In [1]: import numpy as np

In [2]: from numpy import linalg as LA

In [3]: np.set_printoptions(precision=2, suppress=True, linewidth=200)

In [4]: m1 = np.loadtxt("run6.csv", delimiter=",")

In [5]: m1
Out[5]: 
array([[ 0.,  0.,  0.,  0.,  0.,  0.,  0.,  2., -1.,  1.,  2.,  0.],
       [ 0.,  0.,  0.,  0.,  0.,  0.,  0.,  1.,  1.,  3.,  1.,  1.],
       [ 0.,  0.,  0.,  0.,  0.,  0.,  0., -1., -2., -1.,  2.,  1.],
       [ 0.,  0.,  0.,  0.,  0.,  0.,  0.,  3.,  0.,  3., -1., -2.],
       [ 0.,  0.,  0.,  0.,  0.,  0.,  0.,  2.,  0., -3.,  0., -2.],
       [ 0.,  0.,  0.,  0.,  0.,  0.,  0.,  3., -1., -1.,  2., -2.],
       [ 0.,  0.,  0.,  0.,  0.,  0.,  0.,  2.,  3., -3.,  1.,  1.],
       [ 2.,  1., -1.,  3.,  2.,  3.,  2.,  0.,  0.,  0.,  0.,  0.],
       [-1.,  1., -2.,  0.,  0., -1.,  3.,  0.,  0.,  0.,  0.,  0.],
       [ 1.,  3., -1.,  3., -3., -1., -3.,  0.,  0.,  0.,  0.,  0.],
       [ 2.,  1.,  2., -1.,  0.,  2.,  1.,  0.,  0.,  0.,  0.,  0.],
       [ 0.,  1.,  1., -2., -2., -2.,  1.,  0.,  0.,  0.,  0.,  0.]])

In [6]: # null space of dimension 2

In [7]: M2 = m1 / np.sqrt((m1 ** 2).mean(axis=1, keepdims=True))

In [8]: LA.matrix_rank(m1 - m1.mean(axis=1, keepdims=True))
Out[8]: np.int64(10)

In [9]: LA.norm(M2, axis=1)
Out[9]: array([3.46, 3.46, 3.46, 3.46, 3.46, 3.46, 3.46, 3.46, 3.46, 3.46, 3.46, 3.46])

In [10]: M2[7]
Out[10]: array([ 1.22,  0.61, -0.61,  1.84,  1.22,  1.84,  1.22,  0.  ,  0.  ,  0.  ,  0.  ,  0.  ])

In [11]: U, sv, VT = LA.svd(m1)

In [12]: V = VT[:(sv > 1e-8).sum()]

In [13]: rng = np.random.default_rng(4040)

In [14]: x0 = m1[11] + -3 * m1[2] + rng.integers(2) * np.eye(12)[5]

In [15]: x0
Out[15]: array([ 0.,  1.,  1., -2., -2., -2.,  1.,  3.,  6.,  3., -6., -3.])

In [16]: LA.matrix_rank(np.vstack([m1, x0]))
Out[16]: np.int64(10)

In [17]: np.allclose(V.T @ V @ x0, x0)
Out[17]: True
